In [1]: import numpy as np

In [2]: import numpy.linalg as la

In [3]: np.set_printoptions(suppress=True, linewidth=100)

In [4]: J = np.array([[5, 9], [0, 5], [-7, -8], [-7, 5], [-3, -9], [8, -8]])

In [5]: J
Out[5]: 
array([[ 5,  9],
       [ 0,  5],
       [-7, -8],
       [-7,  5],
       [-3, -9],
       [ 8, -8]])

In [6]: u, v = J[5], J[0]

In [7]: u @ v
Out[7]: np.int64(-32)

In [8]: u @ u
Out[8]: np.int64(128)

In [9]: p = (u @ v) / (u @ u) * u

In [10]: v - p
Out[10]: array([7., 7.])

In [11]: (v - p) @ u
Out[11]: np.float64(0.0)

In [12]: m1 = np.load("layer9.npy")

In [13]: m1.round(1) + 0
Out[13]: 
array([[ 0.7, -0.3,  0. ,  0. ,  0. ,  0.3, -0.1],
       [-0.3,  0.6, -0.2,  0. , -0.1,  0.3, -0.1],
       [ 0. , -0.2,  0.1, -0.1,  0. , -0.2, -0.2],
       [ 0. ,  0. , -0.1,  1. ,  0.1,  0. ,  0. ],
       [ 0. , -0.1,  0. ,  0.1,  0.1, -0.1,  0.2],
       [ 0.3,  0.3, -0.2,  0. , -0.1,  0.7,  0.1],
       [-0.1, -0.1, -0.2,  0. ,  0.2,  0.1,  0.9]])

In [14]: # a projection of rank 4

In [15]: rng = np.random.default_rng(88)

In [16]: B = m1 + rng.integers(-2, 3, (7, 4)) @ rng.integers(-2, 3, (4, 7))

In [17]: B.round(1) + 0
Out[17]: 
array([[-3.3,  1.7,  4. , -5. , -2. ,  6.3,  2.9],
       [-3.3,  4.6,  8.8, -6. , -6.1,  4.3, -1.1],
       [ 4. ,  3.8, -1.9,  1.9,  1. , -2.2,  2.8],
       [ 2. ,  6. , -3.1, -1. ,  0.1,  8. ,  4. ],
       [ 2. ,  7.9, -2. , -1.9,  1.1,  5.9,  9.2],
       [ 0.3, -1.7, -1.2,  0. , -1.1,  2.7, -4.9],
       [ 1.9, -2.1, -3.2,  4. ,  3.2, -5.9,  1.9]])

In [18]: np.round(la.svd(B - m1, compute_uv=False), 1) + 0
Out[18]: array([21.1, 16.5,  7.4,  5.2,  0. ,  0. ,  0. ])
